% ipython --no-banner

In [1]: import numpy as np

In [2]: import numpy.linalg as la

In [3]: np.set_printoptions(precision=4, suppress=True, linewidth=160)

In [4]: def rnd(a):
   ...:     return np.round(a, 4) + 0
   ...: 

In [5]: F = np.array([[1, 0, 0, 0, 0, 0, 0, 0],
   ...:     [0, 0, 1, 0, 0, 0, 0, 0],
   ...:     [0, 0, 0, 0, 0, 0, 1, 0],
   ...:     [0, 0, 0, 1, 0, 0, 0, 0],
   ...:     [0, 0, 0, 0, 1, 0, 0, 0],
   ...:     [0, 0, 0, 0, 0, 0, 0, 1],
   ...:     [0, 0, 0, 0, 0, 1, 0, 0],
   ...:     [0, 1, 0, 0, 0, 0, 0, 0]])

In [6]: F
Out[6]: 
array([[1, 0, 0, 0, 0, 0, 0, 0],
       [0, 0, 1, 0, 0, 0, 0, 0],
       [0, 0, 0, 0, 0, 0, 1, 0],
       [0, 0, 0, 1, 0, 0, 0, 0],
       [0, 0, 0, 0, 1, 0, 0, 0],
       [0, 0, 0, 0, 0, 0, 0, 1],
       [0, 0, 0, 0, 0, 1, 0, 0],
       [0, 1, 0, 0, 0, 0, 0, 0]])

In [7]: # a transition matrix

In [8]: rnd(la.norm(F))
Out[8]: np.float64(2.8284)

In [9]: la.matrix_rank(F)
Out[9]: np.int64(8)

In [10]: rnd(la.svd(F, compute_uv=False))
Out[10]: array([1., 1., 1., 1., 1., 1., 1., 1.])

In [11]: F - F[0]
Out[11]: 
array([[ 0,  0,  0,  0,  0,  0,  0,  0],
       [-1,  0,  1,  0,  0,  0,  0,  0],
       [-1,  0,  0,  0,  0,  0,  1,  0],
       [-1,  0,  0,  1,  0,  0,  0,  0],
       [-1,  0,  0,  0,  1,  0,  0,  0],
       [-1,  0,  0,  0,  0,  0,  0,  1],
       [-1,  0,  0,  0,  0,  1,  0,  0],
       [-1,  1,  0,  0,  0,  0,  0,  0]])

In [12]: A2 = np.array([[1, 2], [3, 3]])

In [13]: X = np.block([[np.zeros((2, 2)), A2], [A2.T, np.zeros((2, 2))]])

In [14]: X
Out[14]: 
array([[0., 0., 1., 2.],
       [0., 0., 3., 3.],
       [1., 3., 0., 0.],
       [2., 3., 0., 0.]])

In [15]: # equal to its transpose

In [16]: Q, vecs = la.qr(X[:, :2])[0], la.qr(X[:, 2:])[0]

In [17]: sv = la.svd(Q.T @ vecs, compute_uv=False)

In [18]: rnd(sv)
Out[18]: array([0., 0.])

In [19]: ev, vecs = la.eigh(X)

In [20]: rnd(vecs @ np.diag(ev) @ vecs.T)
Out[20]: 
array([[0., 0., 1., 2.],
       [0., 0., 3., 3.],
       [1., 3., 0., 0.],
       [2., 3., 0., 0.]])

In [21]: rnd(vecs.T @ vecs)
Out[21]: 
array([[1., 0., 0., 0.],
       [0., 1., 0., 0.],
       [0., 0., 1., 0.],
       [0., 0., 0., 1.]])

In [22]: np.abs(vecs[:, -1]).round(6).argmax()
Out[22]: np.int64(1)

In [23]: rnd(ev.sum()), np.trace(X)
Out[23]: (np.float64(0.0), np.float64(0.0))

In [24]: rnd(la.svd(X, compute_uv=False))
Out[24]: array([4.7541, 4.7541, 0.631 , 0.631 ])

In [25]: (ev > 1e-8).sum(), (ev < -1e-8).sum()
Out[25]: (np.int64(2), np.int64(2))

In [26]: rnd(la.eigvalsh(X + -2 * np.eye(4)))
Out[26]: array([-6.7541, -2.631 , -1.369 ,  2.7541])

In [27]: rnd(vecs.T @ X @ vecs)
Out[27]: 
array([[-4.7541,  0.    ,  0.    ,  0.    ],
       [ 0.    , -0.631 ,  0.    ,  0.    ],
       [ 0.    ,  0.    ,  0.631 ,  0.    ],
       [ 0.    ,  0.    ,  0.    ,  4.7541]])

In [28]: rnd(np.abs(vecs[:, -1]))
Out[28]: array([0.3219, 0.6296, 0.465 , 0.5327])
